% python3 -q
>>> import numpy as np
>>> np.set_printoptions(precision=3, suppress=True, linewidth=200, sign=" ")
>>> tidy = lambda a: np.round(a, 3) + 0
>>> mat = np.load("run3.npy")
>>> mat
array([[-89.749, -89.634,  29.754, -29.373, -69.759,   9.925,  31.278,  -1.636],
       [-87.532, -89.642,  29.578, -29.741, -70.305,   9.17 ,  27.797,  -0.358],
       [-89.761, -89.82 ,  29.289, -29.556, -71.187,  11.896,  29.71 ,   1.518],
       [-90.513, -89.261,  31.318, -29.524, -68.375,  10.922,  28.948,   0.325],
       [-90.872, -90.861,  30.001, -31.861, -70.077,   9.529,  31.408,  -0.02 ],
       [-88.383, -88.96 ,  29.736, -30.906, -70.21 ,   9.184,  31.327,  -1.322],
       [-89.855, -90.052,  30.658, -29.137, -67.832,  10.033,  30.209,  -1.341],
       [-90.468, -89.144,  31.939, -30.327, -68.667,   7.563,  32.233,   0.799],
       [-89.893, -88.006,  29.697, -30.361, -68.2  ,  10.32 ,  30.259,   1.342],
       [-90.055, -90.27 ,  31.345, -30.32 , -69.626,   9.287,  29.824,  -1.275],
       [-90.744, -90.083,  29.299, -31.238, -72.595,  12.139,  30.085,   0.192],
       [-90.023, -90.98 ,  29.093, -25.431, -69.754,   9.979,  30.089,   1.569],
       [-89.59 , -90.607,  29.885, -30.441, -69.391,   9.982,  30.216,   0.863],
       [-89.81 , -89.915,  30.845, -30.902, -69.69 ,   8.484,  29.68 ,   1.164],
       [-90.045, -88.64 ,  30.72 , -29.548, -69.297,   9.604,  29.752,   0.55 ],
       [-91.154, -88.983,  31.442, -29.946, -70.602,   9.422,  30.588,   0.577],
       [-87.785, -91.012,  32.788, -29.195, -69.825,  11.116,  30.473,   1.602],
       [-88.193, -90.23 ,  29.617, -30.278, -69.822,  10.281,  29.768,   0.174],
       [-90.326, -88.55 ,  30.063, -28.357, -69.345,   9.871,  29.662,   0.54 ],
       [-88.862, -90.679,  30.929, -30.04 , -70.873,   9.611,  29.443,   0.883],
       [-90.435, -91.735,  30.468, -30.248, -68.808,   9.3  ,  29.632,   1.526],
       [-89.664, -88.806,  29.027, -28.382, -71.479,  10.49 ,  28.939,  -1.001],
       [-90.322, -90.324,  31.272, -31.081, -69.624,   9.494,  29.338,  -1.435],
       [-92.129, -88.993,  28.138, -29.209, -68.769,  10.645,  32.079,   0.88 ],
       [-91.08 , -90.63 ,  29.748, -30.548, -69.115,   9.834,  28.22 ,  -0.892],
       [-91.331, -89.255,  30.009, -31.531, -70.788,   9.969,  29.743,  -0.536],
       [-90.351, -88.412,  31.229, -29.108, -68.203,  11.281,  31.301,  -1.941],
       [-89.47 , -90.856,  30.357, -28.532, -70.47 ,   8.855,  28.095,   0.854],
       [-90.846, -90.506,  29.986, -29.547, -69.614,   9.433,  30.426,   1.683],
       [-90.993, -89.557,  29.068, -29.951, -69.284,  11.254,  30.298,   1.496],
       [-89.712, -91.295,  30.237, -29.626, -70.036,  10.3  ,  29.722,   0.552],
       [-90.945, -90.452,  29.712, -30.163, -71.618,  10.522,  29.27 ,  -0.571],
       [-87.748, -89.119,  30.053, -30.344, -70.848,  10.956,  31.221,  -1.195],
       [-89.247, -87.444,  29.83 , -29.974, -69.689,  10.725,  30.952,  -0.14 ],
       [-90.791, -89.496,  29.648, -28.007, -70.566,   9.454,  32.281,  -0.163]])
>>> d = np.linalg.norm(mat[:, None] - mat[None], axis=-1)
>>> print(d.mean(axis=1).argmax())
11
>>> d[22].round(6).argsort(kind="stable")[:4]
array([ 22,   9,  24,  25])
>>> feats = np.load("test18.npy")
>>> tidy(feats)
array([[-7.375,  2.607, -2.533, -3.426, -4.544],
       [ 6.206, -0.873, -0.511, -7.685,  1.182],
       [ 3.86 , -0.002, -1.4  , -9.111, -0.348],
       [-7.054,  1.243,  0.079,  6.73 , -1.845],
       [-4.213,  0.123,  1.286,  8.976,  0.137],
       [ 6.149, -2.489,  2.742,  5.38 ,  4.419],
       [ 6.549, -1.017, -0.347, -7.341,  1.439],
       [-6.597,  1.038,  0.323,  7.288, -1.476],
       [ 1.79 ,  0.659, -1.969, -9.502, -1.481],
       [-4.75 ,  0.313,  1.101,  8.723, -0.194],
       [-2.229, -0.525,  1.861,  9.472,  1.253],
       [-3.389, -0.156,  1.544,  9.258,  0.62 ],
       [-7.049,  2.587, -2.61 , -4.033, -4.533],
       [ 0.134, -1.207,  2.365,  9.336,  2.401],
       [-3.982,  2.119, -2.79 , -7.539, -3.876],
       [ 7.276, -1.349,  0.051, -6.41 ,  2.036],
       [-4.353,  0.172,  1.239,  8.915,  0.052],
       [ 4.701, -0.295, -1.119, -8.748,  0.164],
       [-2.597, -0.411,  1.766,  9.426,  1.058],
       [ 8.516, -2.49 ,  1.883, -0.21 ,  4.206],
       [-2.068, -0.575,  1.902,  9.486,  1.338],
       [ 2.571,  0.419, -1.773, -9.43 , -1.072],
       [ 6.103, -0.83 , -0.558, -7.78 ,  1.106],
       [ 0.693, -1.355,  2.458,  9.2  ,  2.646],
       [-0.318,  1.256, -2.396, -9.296, -2.483],
       [ 0.656, -1.345,  2.452,  9.21 ,  2.631],
       [-8.568,  2.203, -1.29 ,  2.63 , -3.627]])
>>> w1 = np.array([[-6, -6, 6], [0, 2, 1], [3, -2, 6], [-2, 5, 3], [2, -6, -9]])
>>> c = np.array([-1, 1, 0])
>>> H = np.maximum(feats @ w1 + c, 0)
>>> np.linalg.matrix_rank(H)
np.int64(3)
>>> Z = np.array([[-1, 0, -4], [0, 5, -3], [0, -3, -5]])
>>> w1 @ Z
array([[  6, -48,  12],
       [  0,   7, -11],
       [ -3, -28, -36],
       [  2,  16, -22],
       [ -2,  -3,  55]])
